% python3 -q
>>> import numpy as np
>>> np.set_printoptions(precision=1, suppress=True, linewidth=140, floatmode="fixed")
>>> def rnd(a):
...     return np.round(a, 1) + 0
... 
>>> arr = np.load("layer9.npy")
>>> arr
array([[ 21.0,  -8.0,  20.0,   4.0, -12.0, -16.0,   4.0,   4.0,  20.0,   8.0],
       [ -8.0,   9.0, -10.0,  -2.0,   6.0,   8.0,  -2.0,  -2.0, -10.0,  -4.0],
       [ 20.0, -10.0,  30.0,   5.0, -15.0, -20.0,   5.0,   5.0,  25.0,  10.0],
       [  4.0,  -2.0,   5.0,   6.0,  -3.0,  -4.0,   1.0,   1.0,   5.0,   2.0],
       [-12.0,   6.0, -15.0,  -3.0,  14.0,  12.0,  -3.0,  -3.0, -15.0,  -6.0],
       [-16.0,   8.0, -20.0,  -4.0,  12.0,  21.0,  -4.0,  -4.0, -20.0,  -8.0],
       [  4.0,  -2.0,   5.0,   1.0,  -3.0,  -4.0,   6.0,   1.0,   5.0,   2.0],
       [  4.0,  -2.0,   5.0,   1.0,  -3.0,  -4.0,   1.0,   6.0,   5.0,   2.0],
       [ 20.0, -10.0,  25.0,   5.0, -15.0, -20.0,   5.0,   5.0,  30.0,  10.0],
       [  8.0,  -4.0,  10.0,   2.0,  -6.0,  -8.0,   2.0,   2.0,  10.0,   9.0]])
>>> evals, V = np.linalg.eigh(arr)
>>> x = np.array([2, 0, 1, 0, -1, -1, -1, 0, 0, 2])
>>> x @ arr @ x
np.float64(589.0)
>>> (np.sign(V[:, -1].round(6)) == np.sign(V[0, -1].round(6))).astype(int)
array([1, 0, 1, 1, 0, 0, 1, 1, 1, 1])
>>> rnd(V * np.maximum(evals, 0) @ V.T)
array([[ 21.0,  -8.0,  20.0,   4.0, -12.0, -16.0,   4.0,   4.0,  20.0,   8.0],
       [ -8.0,   9.0, -10.0,  -2.0,   6.0,   8.0,  -2.0,  -2.0, -10.0,  -4.0],
       [ 20.0, -10.0,  30.0,   5.0, -15.0, -20.0,   5.0,   5.0,  25.0,  10.0],
       [  4.0,  -2.0,   5.0,   6.0,  -3.0,  -4.0,   1.0,   1.0,   5.0,   2.0],
       [-12.0,   6.0, -15.0,  -3.0,  14.0,  12.0,  -3.0,  -3.0, -15.0,  -6.0],
       [-16.0,   8.0, -20.0,  -4.0,  12.0,  21.0,  -4.0,  -4.0, -20.0,  -8.0],
       [  4.0,  -2.0,   5.0,   1.0,  -3.0,  -4.0,   6.0,   1.0,   5.0,   2.0],
       [  4.0,  -2.0,   5.0,   1.0,  -3.0,  -4.0,   1.0,   6.0,   5.0,   2.0],
       [ 20.0, -10.0,  25.0,   5.0, -15.0, -20.0,   5.0,   5.0,  30.0,  10.0],
       [  8.0,  -4.0,  10.0,   2.0,  -6.0,  -8.0,   2.0,   2.0,  10.0,   9.0]])
>>> rnd(x @ arr @ x / (x @ x)), rnd(evals[0]), rnd(evals[-1])
(np.float64(49.1), np.float64(5.0), np.float64(107.0))
>>> A2 = arr / np.sqrt((arr ** 2).mean(axis=1, keepdims=True))
>>> rnd(A2[0])
array([ 1.6, -0.6,  1.5,  0.3, -0.9, -1.2,  0.3,  0.3,  1.5,  0.6])
>>> np.linalg.matrix_rank(A2) == np.linalg.matrix_rank(arr)
np.True_
>>> evals, V = np.linalg.eigh(arr)
>>> rnd(V.T @ V)
array([[1.0, 0.0, 0.0, 0.0, 0.0, 0.0, 0.0, 0.0, 0.0, 0.0],
       [0.0, 1.0, 0.0, 0.0, 0.0, 0.0, 0.0, 0.0, 0.0, 0.0],
       [0.0, 0.0, 1.0, 0.0, 0.0, 0.0, 0.0, 0.0, 0.0, 0.0],
       [0.0, 0.0, 0.0, 1.0, 0.0, 0.0, 0.0, 0.0, 0.0, 0.0],
       [0.0, 0.0, 0.0, 0.0, 1.0, 0.0, 0.0, 0.0, 0.0, 0.0],
       [0.0, 0.0, 0.0, 0.0, 0.0, 1.0, 0.0, 0.0, 0.0, 0.0],
       [0.0, 0.0, 0.0, 0.0, 0.0, 0.0, 1.0, 0.0, 0.0, 0.0],
       [0.0, 0.0, 0.0, 0.0, 0.0, 0.0, 0.0, 1.0, 0.0, 0.0],
       [0.0, 0.0, 0.0, 0.0, 0.0, 0.0, 0.0, 0.0, 1.0, 0.0],
       [0.0, 0.0, 0.0, 0.0, 0.0, 0.0, 0.0, 0.0, 0.0, 1.0]])
>>> (evals > 1e-8).sum(), (evals < -1e-8).sum()
(np.int64(10), np.int64(0))
>>> rnd(V.T @ arr @ V)
array([[  5.0,   0.0,   0.0,   0.0,   0.0,   0.0,   0.0,   0.0,   0.0,   0.0],
       [  0.0,   5.0,   0.0,   0.0,   0.0,   0.0,   0.0,   0.0,   0.0,   0.0],
       [  0.0,   0.0,   5.0,   0.0,   0.0,   0.0,   0.0,   0.0,   0.0,   0.0],
       [  0.0,   0.0,   0.0,   5.0,   0.0,   0.0,   0.0,   0.0,   0.0,   0.0],
       [  0.0,   0.0,   0.0,   0.0,   5.0,   0.0,   0.0,   0.0,   0.0,   0.0],
       [  0.0,   0.0,   0.0,   0.0,   0.0,   5.0,   0.0,   0.0,   0.0,   0.0],
       [  0.0,   0.0,   0.0,   0.0,   0.0,   0.0,   5.0,   0.0,   0.0,   0.0],
       [  0.0,   0.0,   0.0,   0.0,   0.0,   0.0,   0.0,   5.0,   0.0,   0.0],
       [  0.0,   0.0,   0.0,   0.0,   0.0,   0.0,   0.0,   0.0,   5.0,   0.0],
       [  0.0,   0.0,   0.0,   0.0,   0.0,   0.0,   0.0,   0.0,   0.0, 107.0]])
>>> rnd(np.abs(V[:, -1]))
array([0.4, 0.2, 0.5, 0.1, 0.3, 0.4, 0.1, 0.1, 0.5, 0.2])
>>> rnd(evals.sum()), np.trace(arr)
(np.float64(152.0), np.float64(152.0))
>>> rnd(np.linalg.svd(arr, compute_uv=False))
array([107.0,   5.0,   5.0,   5.0,   5.0,   5.0,   5.0,   5.0,   5.0,   5.0])
>>> np.unique(evals.round(6) + 0, return_counts=True)[1]
array([9, 1])
>>> rnd(V @ np.diag(evals) @ V.T)
array([[ 21.0,  -8.0,  20.0,   4.0, -12.0, -16.0,   4.0,   4.0,  20.0,   8.0],
       [ -8.0,   9.0, -10.0,  -2.0,   6.0,   8.0,  -2.0,  -2.0, -10.0,  -4.0],
       [ 20.0, -10.0,  30.0,   5.0, -15.0, -20.0,   5.0,   5.0,  25.0,  10.0],
       [  4.0,  -2.0,   5.0,   6.0,  -3.0,  -4.0,   1.0,   1.0,   5.0,   2.0],
       [-12.0,   6.0, -15.0,  -3.0,  14.0,  12.0,  -3.0,  -3.0, -15.0,  -6.0],
       [-16.0,   8.0, -20.0,  -4.0,  12.0,  21.0,  -4.0,  -4.0, -20.0,  -8.0],
       [  4.0,  -2.0,   5.0,   1.0,  -3.0,  -4.0,   6.0,   1.0,   5.0,   2.0],
       [  4.0,  -2.0,   5.0,   1.0,  -3.0,  -4.0,   1.0,   6.0,   5.0,   2.0],
       [ 20.0, -10.0,  25.0,   5.0, -15.0, -20.0,   5.0,   5.0,  30.0,  10.0],
       [  8.0,  -4.0,  10.0,   2.0,  -6.0,  -8.0,   2.0,   2.0,  10.0,   9.0]])
>>> cent = np.array([[0.3, -1.6, -0.9, 0.8, -0.4, 1.3, 1.6, -1.8],
...     [-0.7, -0.4, 1.1, -2.1, 1.3, 0.4, 0.6, 0.3],
...     [-1.3, 1.5, 0.6, 1.2, 1.9, -0.5, 0.2, -1.0],
...     [1.6, 0.0, 2.5, 0.2, 0.7, -2.8, 0.0, 1.4]])
>>> rng = np.random.default_rng(31)
>>> A = np.array([[0, 2, 1, 1],
...     [2, 0, 2, 2],
...     [1, 1, 2, 0],
...     [1, 2, 1, 0],
...     [2, 1, 2, 1],
...     [1, 0, 0, 2],
...     [1, 2, 1, 1],
...     [0, 2, 2, 0],
...     [1, 1, 0, 0],
...     [0, 2, 0, 2]]) @ cent + 0.3 * rng.normal(size=(10, 8))
>>> rnd(A)
array([[-1.2,  0.8,  5.5, -3.1,  5.4, -2.4,  1.6,  1.1],
       [ 1.5, -0.5,  4.9,  4.8,  4.2, -3.8,  3.7, -3.3],
       [-2.8,  0.8,  1.3,  0.9,  4.6,  0.7,  2.6, -4.0],
       [-2.5, -1.3,  1.5, -2.3,  4.4,  1.8,  2.8, -2.4],
       [-1.3, -0.6,  3.3,  2.1,  5.2, -0.7,  4.7, -4.5],
       [ 2.9, -1.7,  4.3,  1.1,  1.1, -4.7,  1.2,  0.8],
       [-0.5, -0.7,  4.2, -1.9,  4.6, -1.2,  2.7, -0.8],
       [-4.2,  2.2,  3.2, -2.0,  6.4, -0.3,  1.6, -1.5],
       [-0.2, -2.2,  0.4, -0.9,  0.8,  2.2,  2.8, -1.4],
       [ 1.4, -1.3,  7.1, -3.3,  4.2, -4.6,  1.1,  3.2]])
>>> T = np.stack([A, 2 * A, A[::-1]])
>>> np.linalg.matrix_rank(T)
array([8, 8, 8])
>>> np.linalg.matrix_rank(T.reshape(3, -1))
np.int64(2)
>>> (T @ A.T).shape
(3, 10, 10)
>>> rnd(np.linalg.norm(T, axis=(1, 2)))
array([26.6, 53.3, 26.6])
>>> A2 = A / np.linalg.norm(A, axis=1, keepdims=True)
>>> cov = A2 @ A2.T
>>> (cov - 2 * np.eye(10)).round(6).argmax(axis=1)
array([6, 4, 4, 2, 2, 9, 0, 0, 3, 0])
>>> np.argwhere(np.triu(np.abs(cov) > 0.95, 1))
array([], shape=(0, 2), dtype=int64)
>>> rnd(np.degrees(np.arccos(np.clip(cov[6, 0], -1, 1))))
np.float64(21.9)
>>> (np.abs(cov) > 0.9).astype(int)
array([[1, 0, 0, 0, 0, 0, 1, 0, 0, 0],
       [0, 1, 0, 0, 0, 0, 0, 0, 0, 0],
       [0, 0, 1, 0, 1, 0, 0, 0, 0, 0],
       [0, 0, 0, 1, 0, 0, 0, 0, 0, 0],
       [0, 0, 1, 0, 1, 0, 0, 0, 0, 0],
       [0, 0, 0, 0, 0, 1, 0, 0, 0, 0],
       [1, 0, 0, 0, 0, 0, 1, 0, 0, 0],
       [0, 0, 0, 0, 0, 0, 0, 1, 0, 0],
       [0, 0, 0, 0, 0, 0, 0, 0, 1, 0],
       [0, 0, 0, 0, 0, 0, 0, 0, 0, 1]])
>>> rnd(cov)
array([[ 1.0,  0.5,  0.5,  0.6,  0.5,  0.5,  0.9,  0.8,  0.1,  0.9],
       [ 0.5,  1.0,  0.6,  0.3,  0.8,  0.7,  0.6,  0.4,  0.2,  0.5],
       [ 0.5,  0.6,  1.0,  0.8,  0.9,  0.0,  0.7,  0.8,  0.5,  0.1],
       [ 0.6,  0.3,  0.8,  1.0,  0.7, -0.1,  0.8,  0.8,  0.8,  0.3],
       [ 0.5,  0.8,  0.9,  0.7,  1.0,  0.4,  0.8,  0.7,  0.5,  0.3],
       [ 0.5,  0.7,  0.0, -0.1,  0.4,  1.0,  0.5,  0.1, -0.1,  0.8],
       [ 0.9,  0.6,  0.7,  0.8,  0.8,  0.5,  1.0,  0.8,  0.4,  0.8],
       [ 0.8,  0.4,  0.8,  0.8,  0.7,  0.1,  0.8,  1.0,  0.2,  0.5],
       [ 0.1,  0.2,  0.5,  0.8,  0.5, -0.1,  0.4,  0.2,  1.0,  0.0],
       [ 0.9,  0.5,  0.1,  0.3,  0.3,  0.8,  0.8,  0.5,  0.0,  1.0]])
>>> proj = A @ np.linalg.solve(A.T @ A, A.T)
>>> rnd(np.diag(proj))
array([0.6, 0.9, 0.8, 0.9, 0.7, 0.8, 0.7, 0.7, 0.9, 0.8])
>>> rnd(np.trace(proj))
np.float64(8.0)
>>> m1 = np.load("out11.npy")
>>> m1
array([[ 0,  0,  0,  0,  0],
       [ 0,  0,  0,  0,  0],
       [ 8, 31,  0, 28,  8],
       [ 3, 28, 10, 23, 17],
       [ 4, 29, 10, 21, 20],
       [ 1, 24, 18, 18, 19],
       [ 1,  7, 20,  0, 21],
       [ 0,  5, 18, 14,  0],
       [ 6,  0,  0,  0,  0],
       [ 7, 14,  0,  3,  9],
       [ 0,  0, 16,  3,  0],
       [ 0,  0,  4,  0,  0]])
>>> # rows 0 and 1 are equal
>>> z = m1[:, 4] > np.median(m1[:, 4])
>>> u = m1[z].mean(axis=0) - m1[~z].mean(axis=0)
>>> np.argsort(-np.abs(u).round(6), kind="stable")
array([1, 4, 3, 2, 0])
>>> ((m1 - m1.mean(axis=0)) @ u > 0).astype(int)
array([0, 0, 1, 1, 1, 1, 1, 0, 0, 0, 0, 0])
>>> rnd(u)
array([ 3.0, 21.3,  3.3, 12.7, 15.7])
>>> Xs = (m1 - m1.mean(axis=0)) / m1.std(axis=0)
>>> np.argwhere(np.abs(Xs) > 2)
array([], shape=(0, 2), dtype=int64)
>>> rnd(Xs.std(axis=0))
array([1.0, 1.0, 1.0, 1.0, 1.0])
>>> b = np.linalg.lstsq(np.delete(Xs, 2, axis=1), Xs[:, 2])[0]
>>> rnd(1 - np.var(Xs[:, 2] - np.delete(Xs, 2, axis=1) @ b))
np.float64(0.8)
>>> rnd(b)
array([-0.1, -2.7,  1.9,  1.5])
